>>> import numpy as np
>>> import numpy.linalg as la
>>> np.set_printoptions(precision=2, suppress=True, linewidth=200)
>>> F = np.load("run4.npy")
>>> F
array([[ -0.49,  10.58,   4.07,   0.36,  15.6 ,   3.83, -15.  ],
       [  0.12,  10.47,   5.96,   1.07,  16.  ,   3.79, -14.52],
       [  0.84,  10.61,   3.98,  -0.63,  15.63,   5.18, -14.5 ],
       [ -0.14,   8.95,   5.54,   1.35,  15.96,   2.78, -15.45],
       [ -0.75,   9.02,   5.26,  -1.16,  14.74,   5.87, -15.09],
       [  0.28,  10.98,   5.97,  -0.82,  13.88,   2.78, -14.95],
       [ -0.28,  11.44,   4.6 ,  -0.52,  14.14,   3.98, -13.94],
       [  1.39,   9.58,   4.82,  -1.33,  15.36,   5.76, -12.71],
       [ -1.37,   8.02,   4.52,   0.13,  16.24,   4.78, -15.61],
       [  0.53,   9.66,   6.25,   0.71,  14.82,   4.1 , -15.47],
       [  0.55,   9.25,   5.94,  -1.23,  15.06,   4.35, -15.7 ],
       [  1.06,  10.61,   5.26,   0.77,  14.08,   3.44, -14.19],
       [  0.05,  10.33,   3.35,   1.75,  15.23,   3.3 , -14.2 ],
       [ -0.63,  10.33,   5.65,   0.12,  14.57,   4.03, -16.37],
       [  0.64,   9.9 ,   4.97,  -0.81,  14.83,   3.59, -14.84],
       [  1.32,   9.33,   3.73,   0.8 ,  15.45,   4.95, -13.61],
       [  0.27,   9.6 ,   6.29,  -1.22,  15.49,   3.28, -14.68],
       [ -0.76,   8.4 ,   3.45,  -0.18,  14.89,   5.49, -15.23],
       [ -0.63,   9.69,   4.9 ,  -1.69,  15.55,   6.05, -14.21],
       [ -2.64,  10.58,   5.49,   0.62,  15.24,   5.61, -15.99],
       [  0.03,   9.79,   3.48,   0.46,  16.96,   5.26, -13.64],
       [ -1.32,   9.06,   6.1 ,   0.31,  16.41,   4.38, -14.32],
       [ -1.42,  10.27,   4.99,   1.13,  15.59,   5.77, -15.53],
       [ -0.33,   9.71,   5.28,  -0.67,  12.89,   4.74, -15.79],
       [  1.73,   9.1 ,   7.15,   0.86,  13.83,   6.01, -13.68],
       [ -0.18,  11.75,   6.48,   1.54,  15.17,   2.92, -14.89],
       [  0.76,   7.5 ,   4.09,  -0.45,  16.19,   4.34, -14.75],
       [  0.31,   9.02,   5.7 ,  -0.24,  14.62,   4.75, -13.97],
       [  0.53,  10.88,   5.28,  -1.35,  15.62,   3.83, -15.92],
       [ -0.76,   9.82,   4.73,   0.93,  13.45,   5.44, -14.36],
       [  0.17,  10.69,   3.54,   1.03,  13.8 ,   6.23, -16.12],
       [ -0.38,  10.08,   4.53,  -0.59,  13.98,   4.12, -14.94],
       [  1.43,  10.58,   4.78,   0.06,  15.71,   5.13, -13.31],
       [  0.07,  11.39,   3.71,   0.09,  15.59,   3.92, -15.5 ],
       [ -1.87,   9.05,   6.01,   1.76,  15.62,   4.64, -14.05]])
>>> np.abs(F).max()
np.float64(16.96)
>>> F.shape
(35, 7)
>>> F.sum(axis=0)
array([  -1.87,  346.02,  175.85,    2.96,  528.19,  158.42, -517.03])
>>> la.rank(F)
Traceback (most recent call last):
  File "<python-input-8>", line 1, in <module>
    la.rank(F)
    ^^^^^^^
AttributeError: module 'numpy.linalg' has no attribute 'rank'
>>> F[35]
Traceback (most recent call last):
  File "<python-input-9>", line 1, in <module>
    F[35]
    ~^^^^
IndexError: index 35 is out of bounds for axis 0 with size 35
>>> J = np.load("case15.npy")
>>> J
array([[ 1. ,  0.5, -1. ,  1.2, -0.9,  0.3, -1.1,  0.1],
       [-0.4,  1.2,  0.6,  0.4,  1.7, -1. ,  1. , -0.9],
       [-0.2,  0.4,  0.3, -1.9,  0.1,  0.7,  0. ,  1.1],
       [-1.2, -0.8,  1.4,  0.2,  0.1,  0.3, -0.5,  0.8]])
>>> B = np.array([[3, 1], [0, 3], [0, 3], [1, 3], [2, 1], [3, 2], [1, 0], [2, 0]])
>>> np.einsum("ij->j", J)
array([-0.8,  1.3,  1.3, -0.1,  1. ,  0.3, -0.6,  1.1])
>>> def softmax(z):
...     e = np.exp(z - z.max(axis=-1, keepdims=True))
...     return e / e.sum(axis=-1, keepdims=True)
... 
>>> softmax(J).sum(axis=1)
array([1., 1., 1., 1.])
>>> softmax(J[1] + 3)
array([0.04, 0.2 , 0.11, 0.09, 0.34, 0.02, 0.17, 0.02])
>>> np.round(softmax(10 * J[1]), 2) + 0
array([0.  , 0.01, 0.  , 0.  , 0.99, 0.  , 0.  , 0.  ])
>>> softmax(J[1])
array([0.04, 0.2 , 0.11, 0.09, 0.34, 0.02, 0.17, 0.02])
>>> S = J @ J.T / np.sqrt(8)
>>> softmax(S)[1] @ J
array([-0.4 ,  1.08,  0.59,  0.33,  1.53, -0.86,  0.86, -0.74])
>>> softmax(S).round(6).argmax(axis=1)
array([0, 1, 2, 3])
>>> softmax(S)
array([[0.86, 0.04, 0.05, 0.05],
       [0.02, 0.91, 0.03, 0.04],
       [0.04, 0.06, 0.75, 0.15],
       [0.05, 0.08, 0.17, 0.69]])
>>> softmax(S + np.triu(np.full(S.shape, -np.inf), 1))
array([[1.  , 0.  , 0.  , 0.  ],
       [0.02, 0.98, 0.  , 0.  ],
       [0.05, 0.07, 0.88, 0.  ],
       [0.05, 0.08, 0.17, 0.69]])
